% ipython --no-banner

In [1]: import numpy as np

In [2]: import numpy.linalg as la

In [3]: np.set_printoptions(precision=2, suppress=True, linewidth=200, floatmode="fixed")

In [4]: W0 = np.load("mat.npy")

In [5]: print(W0)
[[3 0 3 0]
 [3 0 3 0]
 [3 0 3 0]
 [3 0 3 0]]

In [6]: Y = W0 / la.norm(W0, axis=1, keepdims=True)

In [7]: G = Y @ Y.T

In [8]: print(np.degrees(np.arccos(np.clip(G[0, 1], -1, 1))))
0.0

In [9]: print((np.abs(G) > 0.9).astype(int))
[[1 1 1 1]
 [1 1 1 1]
 [1 1 1 1]
 [1 1 1 1]]

In [10]: rng = np.random.default_rng(366)

In [11]: z = rng.permutation(4)

In [12]: print(z)
[2 3 1 0]

In [13]: Y = W0[z][:, z]

In [14]: print(Y)
[[3 0 0 3]
 [3 0 0 3]
 [3 0 0 3]
 [3 0 0 3]]

In [15]: print(np.allclose(Y, W0))
False

In [16]: print(np.round(la.det(2 * W0), 2), np.round(la.det(W0), 2))
0.0 0.0

In [17]: print(np.kron(np.eye(2, dtype=int), W0))
[[3 0 3 0 0 0 0 0]
 [3 0 3 0 0 0 0 0]
 [3 0 3 0 0 0 0 0]
 [3 0 3 0 0 0 0 0]
 [0 0 0 0 3 0 3 0]
 [0 0 0 0 3 0 3 0]
 [0 0 0 0 3 0 3 0]
 [0 0 0 0 3 0 3 0]]

In [18]: print(np.einsum("ii->", W0))
6

In [19]: print(np.einsum("ij,ji->", W0, W0))
36

In [20]: print(np.round(la.det(W0[::-1]), 2))
0.0

In [21]: print(np.round(np.poly(W0), 2) + 0)
[ 1.00 -6.00  0.00  0.00  0.00]

In [22]: print(round(la.eigvals(W0).sum().real, 2))
6.0

In [23]: z = rng.integers(0, 2, 5)

In [24]: A = np.triu((z[:, None] == z) & (rng.random((5, 5)) < 0.8), 1).astype(int)

In [25]: A += A.T

In [26]: print(A)
[[0 0 0 0 1]
 [0 0 1 0 0]
 [0 1 0 0 0]
 [0 0 0 0 1]
 [1 0 0 1 0]]

In [27]: r = la.matrix_rank(A)

In [28]: print(r)
4

In [29]: ns = la.svd(A)[2][r:].T

In [30]: print(ns[:, 0] / ns[np.abs(ns[:, 0]).round(6).argmax(), 0])
[ 1.00  0.00  0.00 -1.00  0.00]

In [31]: print([int(la.matrix_rank(A[:i])) for i in range(1, len(A) + 1)])
[1, 2, 3, 3, 4]

In [32]: print(np.allclose(A @ ns, 0))
True

In [33]: print(np.round(np.sort(la.eigvals(A).real), 2) + 0)
[-1.41 -1.00  0.00  1.00  1.41]

In [34]: print(A @ A)
[[1 0 0 1 0]
 [0 1 0 0 0]
 [0 0 1 0 0]
 [1 0 0 1 0]
 [0 0 0 0 2]]

In [35]: print(np.flatnonzero(la.matrix_power((A != 0) + (A.T != 0) + np.eye(5), 5)[3]))
[0 3 4]

In [36]: print((A != 0).astype(int))
[[0 0 0 0 1]
 [0 0 1 0 0]
 [0 1 0 0 0]
 [0 0 0 0 1]
 [1 0 0 1 0]]

In [37]: print(round(la.det(A.T), 2))
0.0

In [38]: print(np.round(np.poly(A), 2) + 0)
[ 1.00  0.00 -3.00  0.00  2.00  0.00]

In [39]: print(np.round(la.det(2 * A), 2), round(la.det(A), 2))
0.0 0.0

In [40]: print(np.round(la.eigvals(A), 2) + 0)
[-1.41  0.00  1.41  1.00 -1.00]

In [41]: print(round(float(la.eigvals(A).sum().real), 2))
-0.0

In [42]: ev, evecs = la.eigh(A)

In [43]: print(ev.sum(), np.trace(A))
0.0 0

In [44]: print((ev > 1e-8).sum(), (ev < -1e-8).sum())
2 2

In [45]: print(np.round(evecs.T @ A @ evecs, 2) + 0)
[[-1.41  0.00  0.00  0.00  0.00]
 [ 0.00 -1.00  0.00  0.00  0.00]
 [ 0.00  0.00  0.00  0.00  0.00]
 [ 0.00  0.00  0.00  1.00  0.00]
 [ 0.00  0.00  0.00  0.00  1.41]]

In [46]: O, _ = la.qr(np.array([[1.1, 0.3, 0.0, -0.4, 0.1],
    ...:     [1.0, -0.7, 0.7, 0.5, 0.5],
    ...:     [-1.2, 0.5, -0.8, -2.2, -1.7],
    ...:     [0.4, -1.4, -0.5, 0.3, 0.0],
    ...:     [0.9, 0.5, -0.7, -2.4, -0.9]]))

In [47]: ev = np.array([-1, 2, -1, -1, -3])

In [48]: E = O @ np.diag(ev) @ O.T

In [49]: print(E)
[[-1.81 -0.39 -0.51 -0.94  1.16]
 [-0.39 -0.78 -0.17  0.64 -0.29]
 [-0.51 -0.17 -1.31 -0.40  0.58]
 [-0.94  0.64 -0.40  0.82 -0.90]
 [ 1.16 -0.29  0.58 -0.90 -0.93]]

In [50]: z = rng.permutation(5)

In [51]: print(z)
[0 4 2 1 3]

In [52]: Y = E[z][:, z]

In [53]: print(round(la.det(Y), 2), round(la.det(E[z]), 2))
6.0 6.0

In [54]: print(np.allclose(Y, E))
False

In [55]: z = rng.permutation(5)

In [56]: Y = E[:, z] * rng.choice([-1, 1], 5)

In [57]: print(Y)
[[-1.16  1.81 -0.94 -0.39  0.51]
 [ 0.29  0.39  0.64 -0.78  0.17]
 [-0.58  0.51 -0.40 -0.17  1.31]
 [ 0.90  0.94  0.82  0.64  0.40]
 [ 0.93 -1.16 -0.90 -0.29 -0.58]]

In [58]: U, _, VT = la.svd(E.T @ Y)

In [59]: print(np.round(la.lstsq(E, Y)[0], 2) + 0)
[[ 0.00 -1.00  0.00  0.00  0.00]
 [ 0.00  0.00  0.00  1.00  0.00]
 [ 0.00  0.00  0.00  0.00 -1.00]
 [ 0.00  0.00  1.00  0.00  0.00]
 [-1.00  0.00  0.00  0.00  0.00]]

In [60]: print(np.round(U @ VT, 2) + 0)
[[ 0.00 -1.00  0.00  0.00  0.00]
 [ 0.00  0.00  0.00  1.00  0.00]
 [ 0.00  0.00  0.00  0.00 -1.00]
 [ 0.00  0.00  1.00  0.00  0.00]
 [-1.00  0.00  0.00  0.00  0.00]]

In [61]: ev, evecs = la.eigh(E)

In [62]: x0 = np.array([8, 8, -8, -2, 2])

In [63]: print(round(x0 @ E @ x0, 2))
-198.74

In [64]: print(la.eigvalsh(E[1:, 1:]))
[-1.75 -1.00 -1.00  1.55]

In [65]: print((np.sign(evecs[:, -1].round(6)) == np.sign(evecs[0, -1].round(6))).astype(int))
[1 0 1 0 1]

In [66]: print(np.round(np.abs(E).sum(axis=1).max(), 2), np.round(np.abs(ev).max(), 2))
4.8 3.0

In [67]: mat = np.array([[0, 0, 0, 0, -1, -1],
    ...:     [0, 0, 0, -1, -2, -1],
    ...:     [0, 0, 0, -3, 0, -3],
    ...:     [0, -3, -3, 0, 3, 3],
    ...:     [-3, -6, -3, 3, 6, 3],
    ...:     [-9, 0, -9, 9, 0, 9]])

In [68]: W0.inv()
AttributeError: 'numpy.ndarray' object has no attribute 'inv'


In [69]: print(np.allclose(W0, W0.T))
False

In [70]: print(np.round(np.sort(np.abs(la.eigvals(W0))), 2) + 0)
[0.00 0.00 0.00 6.00]

In [71]: print((W0 + W0.T) / 2)
[[3.00 1.50 3.00 1.50]
 [1.50 0.00 1.50 0.00]
 [3.00 1.50 3.00 1.50]
 [1.50 0.00 1.50 0.00]]

In [72]: print(round(float(np.abs(la.eigvals(W0)).max()), 2))
6.0

In [73]: print(np.allclose(W0 @ W0.T, W0.T @ W0))
False

In [74]: print(round(la.det(W0), 2))
0.0

In [75]: O, R = la.qr(mat)

In [76]: print(np.allclose(R.T @ R, mat.T @ mat))
True

In [77]: print(O.round(2) + 0)
[[ 0.00  0.00  0.00  0.00 -0.47  0.88]
 [ 0.00  0.00  0.00 -0.32 -0.84 -0.44]
 [ 0.00  0.00  0.00 -0.95  0.28  0.15]
 [ 0.00  0.47  0.88  0.00  0.00  0.00]
 [ 0.32  0.84 -0.44  0.00  0.00  0.00]
 [ 0.95 -0.28  0.15  0.00  0.00  0.00]]

In [78]: print(round(float(np.trace(O @ O.T)), 2))
6.0

In [79]: print(np.round(O.T @ O, 2) + 0)
[[1.00 0.00 0.00 0.00 0.00 0.00]
 [0.00 1.00 0.00 0.00 0.00 0.00]
 [0.00 0.00 1.00 0.00 0.00 0.00]
 [0.00 0.00 0.00 1.00 0.00 0.00]
 [0.00 0.00 0.00 0.00 1.00 0.00]
 [0.00 0.00 0.00 0.00 0.00 1.00]]

In [80]: print(round(abs(R[0, 0]), 2), np.round(la.norm(mat[:, 0]), 2))
9.49 9.49

In [81]: print(la.norm(mat, axis=1))
[ 1.41  2.45  4.24  6.00 10.39 18.00]

In [82]: print(round(la.norm(mat[1], 1), 2), round(la.norm(mat[1], np.inf), 2))
4.0 2.0

In [83]: print(la.norm(mat, axis=0))
[ 9.49  6.71  9.95 10.00  7.07 10.49]

In [84]: print(np.round(la.norm(mat[1] - mat[3]), 2))
7.75

In [85]: print(round(float(la.norm(mat, "nuc")), 2))
36.59

In [86]: print(np.round(np.abs(la.eigvals(mat)).max(), 2))
15.84

In [87]: print(np.round(la.det(mat), 2))
-972.0

In [88]: print(np.allclose(mat, mat.T))
False

In [89]: print((mat + mat.T) / 2)
[[ 0.00  0.00  0.00  0.00 -2.00 -5.00]
 [ 0.00  0.00  0.00 -2.00 -4.00 -0.50]
 [ 0.00  0.00  0.00 -3.00 -1.50 -6.00]
 [ 0.00 -2.00 -3.00  0.00  3.00  6.00]
 [-2.00 -4.00 -1.50  3.00  6.00  1.50]
 [-5.00 -0.50 -6.00  6.00  1.50  9.00]]

In [90]: print(mat @ mat)
[[  12    6   12  -12   -6  -12]
 [  15   15   18  -15  -15  -18]
 [  27    9   36  -27   -9  -36]
 [ -36  -18  -36   48   24   48]
 [ -45  -45  -54   60   60   72]
 [ -81  -27 -108  108   36  144]]

In [91]: m1 = np.load("data.npy")

In [92]: print(m1)
[[-1  0  0  0  0]
 [ 0  0  0  0 -2]
 [ 0  3  0  0  0]
 [ 0  0 -3  0  0]
 [ 0  0  0  1  0]]

In [93]: O, evecs = la.qr(m1[:, :1])[0], la.qr(m1[:, 1:])[0]

In [94]: s = la.svd(O.T @ evecs, compute_uv=False)

In [95]: print(s)
[0.00]

In [96]: print(round(la.norm(O @ O.T - evecs @ evecs.T, 2), 2))
1.0

In [97]: W1 = np.array([[1, -1, 1], [2, 2, -1], [0, 2, -2], [0, -1, 0], [-1, 1, 0]])

In [98]: c = np.array([3, -3, -5])

In [99]: act = np.maximum(m1 @ W1 + c, 0)

In [100]: print((act > 0).mean(axis=0))
[1.00 0.20 0.20]

In [101]: print((act > 0).astype(int))
[[1 0 0]
 [1 0 0]
 [1 1 0]
 [1 0 1]
 [1 0 0]]

In [102]: cent = np.array([[-4, 5, 1], [4, 5, -4], [2, 4, 2]])

In [103]: print(W1 @ cent)
[[ -6   4   7]
 [ -2  16  -8]
 [  4   2 -12]
 [ -4  -5   4]
 [  8   0  -5]]

In [104]: print(m1[:, 4] @ m1[:, 0])
0

In [105]: print(la.svd(m1, compute_uv=False))
[3.00 3.00 2.00 1.00 1.00]

In [106]: print(np.round(np.sort(la.eigvals(m1).real), 2) + 0)
[-2.06 -1.00  0.00  0.00  2.06]

In [107]: x0 = np.array([7, 6, 5, 5, 8])

In [108]: y = m1 @ x0

In [109]: c, lr = np.zeros(5), 1 / la.norm(m1, 2) ** 2

In [110]: for i in range(6):
     ...:     c -= lr * m1.T @ (m1 @ c - y)
     ...:     if i % 1 == 0: print(i, round(la.norm(m1 @ c - y), 2))
     ...: 
0 11.73
1 8.4
2 6.64
3 5.58
4 4.85
5 4.27

In [111]: print(c)
[3.55 6.00 5.00 2.53 7.76]

In [112]: arr = np.load("dump.npy")

In [113]: print(arr)
[[-7 -6  7 -9  8  6  8]
 [-8  7  7 -4 -8 -3  1]
 [-3 -3  3 -2 -6 -2 -4]
 [-5 -6  2 -1 -2 -2 -7]
 [-6  0 -6  6  3  1  4]
 [ 4 -8 -2  9  4 -3  2]
 [-7 -4 -6 -4 -9  0  8]]

In [114]: O, R = la.qr(arr)

In [115]: print(O.shape, R.shape)
(7, 7) (7, 7)

In [116]: print(np.round(abs(R[0, 0]), 2), round(float(la.norm(arr[:, 0])), 2))
15.75 15.75

In [117]: print(np.round(O.T @ O, 2) + 0)
[[1.00 0.00 0.00 0.00 0.00 0.00 0.00]
 [0.00 1.00 0.00 0.00 0.00 0.00 0.00]
 [0.00 0.00 1.00 0.00 0.00 0.00 0.00]
 [0.00 0.00 0.00 1.00 0.00 0.00 0.00]
 [0.00 0.00 0.00 0.00 1.00 0.00 0.00]
 [0.00 0.00 0.00 0.00 0.00 1.00 0.00]
 [0.00 0.00 0.00 0.00 0.00 0.00 1.00]]

In [118]: print(np.allclose(R.T @ R, arr.T @ arr))
True

In [119]: print(np.trace(O @ O.T))
7.0
